$ python -q
>>> import numpy as np
>>> import numpy.linalg as la
>>> np.set_printoptions(precision=2, suppress=True, linewidth=140, legacy="1.25")
>>> feats = np.loadtxt("run11.csv", delimiter=",")
>>> print(feats)
[[1. 6. 3. 8. 5. 1. 2. 2. 7. 8. 5.]
 [4. 8. 5. 6. 1. 5. 2. 5. 5. 0. 6.]
 [1. 8. 7. 6. 7. 0. 7. 2. 3. 1. 1.]
 [1. 8. 4. 6. 4. 6. 2. 5. 4. 1. 3.]
 [0. 8. 1. 1. 0. 8. 7. 3. 7. 4. 9.]
 [9. 0. 8. 3. 7. 0. 1. 6. 5. 0. 7.]
 [0. 9. 2. 0. 0. 1. 8. 2. 2. 3. 6.]
 [1. 9. 7. 5. 4. 5. 1. 3. 9. 5. 1.]
 [0. 1. 5. 5. 5. 5. 7. 1. 2. 4. 3.]
 [6. 1. 9. 7. 1. 2. 3. 3. 2. 0. 6.]
 [4. 8. 7. 1. 4. 2. 0. 7. 6. 5. 7.]]
>>> th = np.radians(180)
>>> Rm = np.eye(11)
>>> Rm[6, 6] = Rm[1, 1] = np.cos(th)
>>> Rm[6, 1], Rm[1, 6] = -np.sin(th), np.sin(th)
>>> print(Rm.round(2) + 0)
[[ 1.  0.  0.  0.  0.  0.  0.  0.  0.  0.  0.]
 [ 0. -1.  0.  0.  0.  0.  0.  0.  0.  0.  0.]
 [ 0.  0.  1.  0.  0.  0.  0.  0.  0.  0.  0.]
 [ 0.  0.  0.  1.  0.  0.  0.  0.  0.  0.  0.]
 [ 0.  0.  0.  0.  1.  0.  0.  0.  0.  0.  0.]
 [ 0.  0.  0.  0.  0.  1.  0.  0.  0.  0.  0.]
 [ 0.  0.  0.  0.  0.  0. -1.  0.  0.  0.  0.]
 [ 0.  0.  0.  0.  0.  0.  0.  1.  0.  0.  0.]
 [ 0.  0.  0.  0.  0.  0.  0.  0.  1.  0.  0.]
 [ 0.  0.  0.  0.  0.  0.  0.  0.  0.  1.  0.]
 [ 0.  0.  0.  0.  0.  0.  0.  0.  0.  0.  1.]]
>>> B = feats @ Rm.T
>>> print(round(la.det(Rm), 2), np.trace(Rm))
1.0 7.0
>>> print(B.round(2) + 0)
[[ 1. -6.  3.  8.  5.  1. -2.  2.  7.  8.  5.]
 [ 4. -8.  5.  6.  1.  5. -2.  5.  5.  0.  6.]
 [ 1. -8.  7.  6.  7.  0. -7.  2.  3.  1.  1.]
 [ 1. -8.  4.  6.  4.  6. -2.  5.  4.  1.  3.]
 [ 0. -8.  1.  1.  0.  8. -7.  3.  7.  4.  9.]
 [ 9.  0.  8.  3.  7.  0. -1.  6.  5.  0.  7.]
 [ 0. -9.  2.  0.  0.  1. -8.  2.  2.  3.  6.]
 [ 1. -9.  7.  5.  4.  5. -1.  3.  9.  5.  1.]
 [ 0. -1.  5.  5.  5.  5. -7.  1.  2.  4.  3.]
 [ 6. -1.  9.  7.  1.  2. -3.  3.  2.  0.  6.]
 [ 4. -8.  7.  1.  4.  2.  0.  7.  6.  5.  7.]]
>>> print(np.allclose(feats @ feats.T, B @ B.T))
True
>>> B = feats / la.norm(feats, axis=1, keepdims=True)
>>> C2 = B @ B.T
>>> print((C2 - 2 * np.eye(11)).round(6).argmax(axis=1))
[7 3 3 1 6 9 4 3 2 5 1]
>>> print(C2[9])
[0.62 0.81 0.67 0.68 0.5  0.84 0.46 0.61 0.7  1.   0.69]
>>> print((np.abs(C2) > 0.9).astype(int))
[[1 0 0 0 0 0 0 0 0 0 0]
 [0 1 0 1 0 0 0 0 0 0 0]
 [0 0 1 0 0 0 0 0 0 0 0]
 [0 1 0 1 0 0 0 0 0 0 0]
 [0 0 0 0 1 0 0 0 0 0 0]
 [0 0 0 0 0 1 0 0 0 0 0]
 [0 0 0 0 0 0 1 0 0 0 0]
 [0 0 0 0 0 0 0 1 0 0 0]
 [0 0 0 0 0 0 0 0 1 0 0]
 [0 0 0 0 0 0 0 0 0 1 0]
 [0 0 0 0 0 0 0 0 0 0 1]]
>>> print((feats - feats.T) / 2)
[[ 0.   1.   1.   3.5  2.5 -4.   1.   0.5  3.5  1.   0.5]
 [-1.   0.  -1.5 -1.  -3.5  2.5 -3.5 -2.   2.  -0.5 -1. ]
 [-1.   1.5  0.   1.   3.  -4.   2.5 -2.5 -1.  -4.  -3. ]
 [-3.5  1.  -1.   0.   1.5  1.5  1.   0.  -0.5 -3.   1. ]
 [-2.5  3.5 -3.  -1.5  0.   0.5  3.5 -0.5  1.   1.5  2.5]
 [ 4.  -2.5  4.  -1.5 -0.5  0.   0.   0.5  0.  -1.   2.5]
 [-1.   3.5 -2.5 -1.  -3.5  0.   0.   0.5 -2.5  0.   3. ]
 [-0.5  2.   2.5  0.   0.5 -0.5 -0.5  0.   4.   1.  -3. ]
 [-3.5 -2.   1.   0.5 -1.   0.   2.5 -4.   0.   1.  -1.5]
 [-1.   0.5  4.   3.  -1.5  1.   0.  -1.  -1.   0.   0.5]
 [-0.5  1.   3.  -1.  -2.5 -2.5 -3.   3.   1.5 -0.5  0. ]]
>>> print(np.allclose(feats, feats.T))
False
>>> print(np.allclose(feats @ feats.T, feats.T @ feats))
False
>>> print(feats @ feats)
[[115. 273. 259. 224. 142. 192. 178. 175. 200. 108. 238.]
 [121. 300. 258. 218. 191. 152. 139. 187. 234. 128. 209.]
 [ 58. 323. 182. 174. 114. 169. 210. 140. 187.  97. 207.]
 [120. 274. 236. 193. 160. 164. 144. 175. 218.  96. 209.]
 [169. 253. 284. 171. 162. 129. 153. 200. 204. 111. 261.]
 [ 54. 322. 220. 207. 190. 153. 178. 144. 256. 199. 201.]
 [ 91. 231. 176. 116.  75.  91. 122. 130. 136.  74. 179.]
 [131. 264. 281. 249. 184. 181. 201. 170. 209.  95. 225.]
 [ 96. 230. 193. 132. 121. 111. 170. 137. 153.  79. 200.]
 [ 71. 284. 210. 188. 182. 101. 141. 144. 192. 130. 158.]
 [127. 314. 298. 245. 186. 171. 169. 182. 258. 150. 232.]]
>>> print(np.sort(np.abs(la.eigvals(feats))))
[ 0.24  2.17  2.73  2.73  6.97  6.97  7.31  7.31  9.98  9.98 44.46]
>>> B = la.inv(feats)
>>> print(np.round(la.det(feats) * la.det(B), 2))
1.0
>>> print(np.round(feats @ B, 2) + 0)
[[1. 0. 0. 0. 0. 0. 0. 0. 0. 0. 0.]
 [0. 1. 0. 0. 0. 0. 0. 0. 0. 0. 0.]
 [0. 0. 1. 0. 0. 0. 0. 0. 0. 0. 0.]
 [0. 0. 0. 1. 0. 0. 0. 0. 0. 0. 0.]
 [0. 0. 0. 0. 1. 0. 0. 0. 0. 0. 0.]
 [0. 0. 0. 0. 0. 1. 0. 0. 0. 0. 0.]
 [0. 0. 0. 0. 0. 0. 1. 0. 0. 0. 0.]
 [0. 0. 0. 0. 0. 0. 0. 1. 0. 0. 0.]
 [0. 0. 0. 0. 0. 0. 0. 0. 1. 0. 0.]
 [0. 0. 0. 0. 0. 0. 0. 0. 0. 1. 0.]
 [0. 0. 0. 0. 0. 0. 0. 0. 0. 0. 1.]]
>>> J = np.loadtxt("x.csv", delimiter=",")
>>> print(J)
[[ 0. -4.  9.  9.]
 [ 0.  0.  9. -7.]
 [ 0.  0.  0.  1.]
 [ 0.  0.  0.  0.]]
>>> print(np.allclose(J[:-1].T @ la.lstsq(J[:-1].T, J[-1])[0], J[-1]))
True
>>> print(la.lstsq(J[:-1].T, J[-1])[2])
3
>>> B = np.array([[0, -2, -2], [-2, 3, 2], [-3, -2, 3], [3, 0, 0]])
>>> print(J @ B)
[[  8. -30.  19.]
 [-48. -18.  27.]
 [  3.   0.   0.]
 [  0.   0.   0.]]
>>> print(la.matrix_rank(J @ B))
3
>>> print(np.einsum("ij,ij->i", J, J))
[178. 130.   1.   0.]
>>> print(np.einsum("ij->j", J))
[ 0. -4. 18.  3.]
>>> print(la.matrix_rank(J - J[0, 0] * np.eye(4)))
3
>>> print(J @ J)
[[  0.   0. -36.  37.]
 [  0.   0.   0.   9.]
 [  0.   0.   0.   0.]
 [  0.   0.   0.   0.]]
>>> print(np.prod(np.diag(J)), round(float(la.det(J)), 2))
0.0 0.0
>>> mat = np.array([[10, 4, 4, 3, 3, 4],
...     [2, 9, 4, 2, 4, 0],
...     [0, 5, 4, 2, 4, 3],
...     [1, 4, 4, -9, 2, 3],
...     [0, 0, 0, 1, -5, 2],
...     [0, 2, 5, 1, 4, 7]])
>>> rng = np.random.default_rng(58)
>>> z = rng.permutation(6)
>>> print(z)
[2 0 4 3 5 1]
>>> B = mat[z][:, z]
>>> print(np.trace(B))
16
>>> print(np.sort(np.abs(la.eigvals(B))))
[ 0.01  5.46  7.71  7.71  9.91 16.25]
>>> print(B)
[[ 4  0  4  2  3  5]
 [ 4 10  3  3  4  4]
 [ 0  0 -5  1  2  0]
 [ 4  1  2 -9  3  4]
 [ 5  0  4  1  7  2]
 [ 4  2  4  2  0  9]]
>>> B = mat / np.sqrt((mat ** 2).mean(axis=1, keepdims=True))
>>> print(la.matrix_rank(B) == la.matrix_rank(mat))
True
>>> U, sig, VT = la.svd(mat)
>>> print(sig)
[19.08 10.51  7.75  7.12  4.87  0.01]
>>> print(np.argmax(sig[:-1] / (sig[1:] + 1e-6)) + 1)
5
>>> B = U[:, :5] @ np.diag(sig[:5]) @ VT[:5]
>>> print(round(float(la.norm(mat - B, 2)), 2), round(sig[5], 2))
0.01 0.01
>>> print(la.matrix_rank(mat, rtol=0.05))
5
